>>> import numpy as np
>>> np.set_printoptions(precision=4, suppress=True, linewidth=100, sign=" ")
>>> F = np.loadtxt("m.csv", delimiter=",")
>>> F
array([[ 0.2778, -0.4444, -0.0556],
       [-0.4444,  0.7111,  0.0889],
       [-0.0556,  0.0889,  0.0111]])
>>> t = np.radians(180)
>>> r_ = np.eye(3)
>>> r_[1, 1] = r_[0, 0] = np.cos(t)
>>> r_[1, 0], r_[0, 1] = -np.sin(t), np.sin(t)
>>> r_.round(4) + 0
array([[-1.,  0.,  0.],
       [ 0., -1.,  0.],
       [ 0.,  0.,  1.]])
>>> B = F @ r_.T
>>> np.round(np.linalg.svd(F, compute_uv=False), 4) + 0, np.round(np.linalg.svd(B, compute_uv=False), 4) + 0
(array([ 1.,  0.,  0.]), array([ 1.,  0.,  0.]))
>>> np.allclose(F @ F.T, B @ B.T)
True
>>> np.abs(B - F).max(axis=0)
array([ 0.8889,  1.4222,  0.    ])
>>> Uu, s, vt = np.linalg.svd(F)
>>> np.argmax(s[:-1] / (s[1:] + 1e-6)) + 1
np.int64(1)
>>> B = Uu[:, :1] @ np.diag(s[:1]) @ vt[:1]
>>> round(float(np.linalg.norm(F - B) / np.linalg.norm(F)), 4)
0.0
>>> B
array([[ 0.2778, -0.4444, -0.0556],
       [-0.4444,  0.7111,  0.0889],
       [-0.0556,  0.0889,  0.0111]])
>>> vals, V = np.linalg.eigh(B)
>>> np.round(V.T @ B @ V, 4) + 0
array([[ 0.,  0.,  0.],
       [ 0.,  0.,  0.],
       [ 0.,  0.,  1.]])
>>> np.abs(V[:, -1]).round(6).argmax()
np.int64(1)
>>> np.abs(V[:, -1])
array([ 0.527 ,  0.8433,  0.1054])
>>> np.round(V.T @ V, 4) + 0
array([[ 1.,  0.,  0.],
       [ 0.,  1.,  0.],
       [ 0.,  0.,  1.]])
>>> round(float(vals.sum()), 4), np.round(np.trace(B), 4)
(1.0, np.float64(1.0))
>>> np.unique(vals.round(6) + 0, return_counts=True)[1]
array([ 2,  1])
>>> np.linalg.eigvalsh(B + 5 * np.eye(3))
array([ 5.,  5.,  6.])
>>> np.round(np.linalg.eigvalsh(B @ B), 4) + 0
array([ 0.,  0.,  1.])
>>> np.round(np.einsum("ij,ji->", F, F), 4)
np.float64(1.0)
>>> np.round(np.poly(F), 4) + 0
array([ 1., -1.,  0.,  0.])
>>> np.kron(np.eye(2, dtype=int), F)
array([[ 0.2778, -0.4444, -0.0556,  0.    , -0.    , -0.    ],
       [-0.4444,  0.7111,  0.0889, -0.    ,  0.    ,  0.    ],
       [-0.0556,  0.0889,  0.0111, -0.    ,  0.    ,  0.    ],
       [ 0.    , -0.    , -0.    ,  0.2778, -0.4444, -0.0556],
       [-0.    ,  0.    ,  0.    , -0.4444,  0.7111,  0.0889],
       [-0.    ,  0.    ,  0.    , -0.0556,  0.0889,  0.0111]])
>>> np.round(np.linalg.det(F[::-1]), 4)
np.float64(0.0)
>>> np.round(np.linalg.eigvals(F), 4) + 0
array([ 1.,  0.,  0.])
>>> vals, V = np.linalg.eigh(F)
>>> vec = np.array([0, 2, 2])
>>> np.round(np.abs(F).sum(axis=1).max(), 4), np.abs(vals).max()
(np.float64(1.2444), np.float64(1.0))
>>> np.round(np.linalg.eigvalsh(F[1:, 1:]), 4) + 0
array([ 0.    ,  0.7222])
>>> V * np.maximum(vals, 0) @ V.T
array([[ 0.2778, -0.4444, -0.0556],
       [-0.4444,  0.7111,  0.0889],
       [-0.0556,  0.0889,  0.0111]])
>>> V * np.abs(vals) @ V.T
array([[ 0.2778, -0.4444, -0.0556],
       [-0.4444,  0.7111,  0.0889],
       [-0.0556,  0.0889,  0.0111]])
>>> round(vec @ F @ vec, 4)
np.float64(3.6)
>>> arr = np.array([[17, 18, 15, 11],
...     [18, 23, 17, 14],
...     [15, 17, 22, 12],
...     [11, 14, 12, 11]])
>>> arr
array([[ 17,  18,  15,  11],
       [ 18,  23,  17,  14],
       [ 15,  17,  22,  12],
       [ 11,  14,  12,  11]])
>>> u = np.array([-2, 0, 2, -1])
>>> B = arr + np.outer(u, np.eye(4)[1])
>>> B
array([[ 17.,  16.,  15.,  11.],
       [ 18.,  23.,  17.,  14.],
       [ 15.,  19.,  22.,  12.],
       [ 11.,  13.,  12.,  11.]])
>>> Q, V = np.linalg.qr(arr[:, :1])[0], np.linalg.qr(arr[:, 1:])[0]
>>> s = np.linalg.svd(Q.T @ V, compute_uv=False)
>>> (s > 0.9).sum()
np.int64(1)
>>> s
array([ 0.9978])
>>> np.degrees(np.arccos(s.clip(0, 1)))
array([ 3.8344])
>>> vec = np.array([1, 1, 2, 1])
>>> a = np.maximum(arr @ vec, 0)
>>> arr.T @ a
array([ 4874,  5751,  5309,  3798])
>>> arr * (a > 1e-9)[:, None]
array([[ 17,  18,  15,  11],
       [ 18,  23,  17,  14],
       [ 15,  17,  22,  12],
       [ 11,  14,  12,  11]])
>>> M = np.loadtxt("layer1.csv", delimiter=",")
>>> M
array([[-0.7064, -0.1586, -0.0798],
       [ 0.9935,  0.4777,  0.2543],
       [-0.9626, -0.3452, -0.1781],
       [ 0.8005,  0.1974,  0.0997],
       [-0.9757, -0.3799, -0.1974],
       [-0.8005, -0.1974, -0.0997],
       [ 0.7064,  0.1586,  0.0798],
       [ 0.9121,  0.2729,  0.1391],
       [-0.8005, -0.1974, -0.0997],
       [ 0.8668,  0.2355,  0.1194],
       [ 0.4136,  0.0798,  0.04  ],
       [ 0.8668,  0.2355,  0.1194],
       [-0.4136, -0.0798, -0.04  ],
       [ 0.2165,  0.04  ,  0.02  ],
       [ 0.9899,  0.4462,  0.2355],
       [ 0.8005,  0.1974,  0.0997]])
>>> np.argsort(-np.linalg.norm(M, axis=0).round(6), kind="stable")[:3]
array([ 0,  1,  2])
>>> round(float(np.linalg.norm(M, 2) / np.linalg.norm(M)), 4)
0.9959
>>> np.linalg.matrix_rank(M, rtol=0.1)
np.int64(1)
>>> Lm = np.linalg.cholesky(arr)
>>> arr / np.sqrt(np.outer(np.diag(arr), np.diag(arr)))
array([[ 1.    ,  0.9103,  0.7756,  0.8044],
       [ 0.9103,  1.    ,  0.7557,  0.8802],
       [ 0.7756,  0.7557,  1.    ,  0.7714],
       [ 0.8044,  0.8802,  0.7714,  1.    ]])
>>> round(np.prod(np.diag(Lm)) ** 2, 4), round(np.linalg.det(arr), 4)
(np.float64(1225.0), np.float64(1225.0))
>>> Lm @ Lm.T
array([[ 17.,  18.,  15.,  11.],
       [ 18.,  23.,  17.,  14.],
       [ 15.,  17.,  22.,  12.],
       [ 11.,  14.,  12.,  11.]])
>>> np.linalg.matrix_rank(M)
np.int64(3)
>>> np.linalg.svd(M, compute_uv=False)
array([ 3.3805,  0.307 ,  0.0028])
>>> M.mean(axis=0)
array([ 0.1817,  0.0614,  0.032 ])
>>> labels = M[:, 2] > np.median(M[:, 2])
>>> u = M[labels].mean(axis=0) - M[~labels].mean(axis=0)
>>> u
array([ 1.3707,  0.4325,  0.2227])
>>> np.argsort(-np.abs(u).round(6), kind="stable")
array([ 0,  1,  2])
>>> (((M - M.mean(axis=0)) @ u > 0) == labels).mean()
np.float64(0.875)
>>> X = np.array([[-0.8, -0.2, -0.7, 0.1],
...     [-0.5, 0.1, -0.7, 2.6],
...     [-0.4, 1.1, 0.8, 0.6],
...     [1.0, 0.4, 0.6, 0.2]])
>>> X[:, 2] *= 20
>>> X
array([[ -0.8,  -0.2, -14. ,   0.1],
       [ -0.5,   0.1, -14. ,   2.6],
       [ -0.4,   1.1,  16. ,   0.6],
       [  1. ,   0.4,  12. ,   0.2]])
>>> Q, r_ = np.linalg.qr(X)
>>> np.trace(Q @ Q.T)
np.float64(4.0)
>>> np.round(Q.T @ Q, 4) + 0
array([[ 1.,  0.,  0.,  0.],
       [ 0.,  1.,  0.,  0.],
       [ 0.,  0.,  1.,  0.],
       [ 0.,  0.,  0.,  1.]])
>>> np.allclose(r_.T @ r_, X.T @ X)
True
>>> round(abs(r_[0, 0]), 4), round(float(np.linalg.norm(X[:, 0])), 4)
(np.float64(1.4318), 1.4318)
>>> round(float(np.linalg.norm(X, 1)), 4), round(np.linalg.norm(X, np.inf), 4)
(56.0, np.float64(18.1))
>>> np.round(np.linalg.norm(X[2], 1), 4), round(float(np.linalg.norm(X[2], np.inf)), 4)
(np.float64(18.1), 16.0)
>>> np.linalg.norm(X, axis=1).argmax()
np.int64(2)
>>> round(float(np.linalg.norm(X, 2)), 4)
28.1829
>>> np.round(np.linalg.det(X[::-1]), 4)
np.float64(17.22)
>>> np.round(np.linalg.det(X.T), 4)
np.float64(17.22)
>>> np.einsum("ii->", X)
np.float64(15.5)
>>> round(float(np.linalg.eigvals(X).sum().real), 4)
15.5
>>> np.linalg.eigvals(X)
array([15.9252+0.j    , -0.6764+0.8416j, -0.6764-0.8416j,  0.9275+0.j    ])
>>> mat = np.load("test7.npy")
>>> mat
array([[-1.8493,  0.1507,  1.0048],
       [ 0.1507, -1.8493,  1.0048],
       [ 1.0048,  1.0048,  4.6986]])
>>> def softmax(z):
...     e = np.exp(z - z.max(axis=-1, keepdims=True))
...     return e / e.sum(axis=-1, keepdims=True)
... 
>>> np.round(softmax(10 * mat[2]), 4) + 0
array([ 0.,  0.,  1.])
>>> softmax(mat[2])
array([ 0.0237,  0.0237,  0.9526])
>>> softmax(mat[2] + 3)
array([ 0.0237,  0.0237,  0.9526])
>>> scores = mat @ mat.T / np.sqrt(3)
>>> np.round(softmax(scores + np.triu(np.full(scores.shape, -np.inf), 1)), 4) + 0
array([[ 1.    ,  0.    ,  0.    ],
       [ 0.0903,  0.9097,  0.    ],
       [ 0.    ,  0.    ,  1.    ]])
>>> softmax(scores)[2] @ mat
array([ 1.0048,  1.0048,  4.6986])
>>> Q, _ = np.linalg.qr(np.array([[-1.1, 0.3], [-0.1, 2.1]]))
>>> K = Q[:, :2]
>>> K
array([[-0.9959, -0.0905],
       [-0.0905,  0.9959]])
>>> K.reshape(2, -1)
array([[-0.9959, -0.0905],
       [-0.0905,  0.9959]])
>>> T = K.reshape(2, 2, -1)
>>> T.transpose(1, 0, 2)
array([[[-0.9959],
        [-0.0905]],

       [[-0.0905],
        [ 0.9959]]])
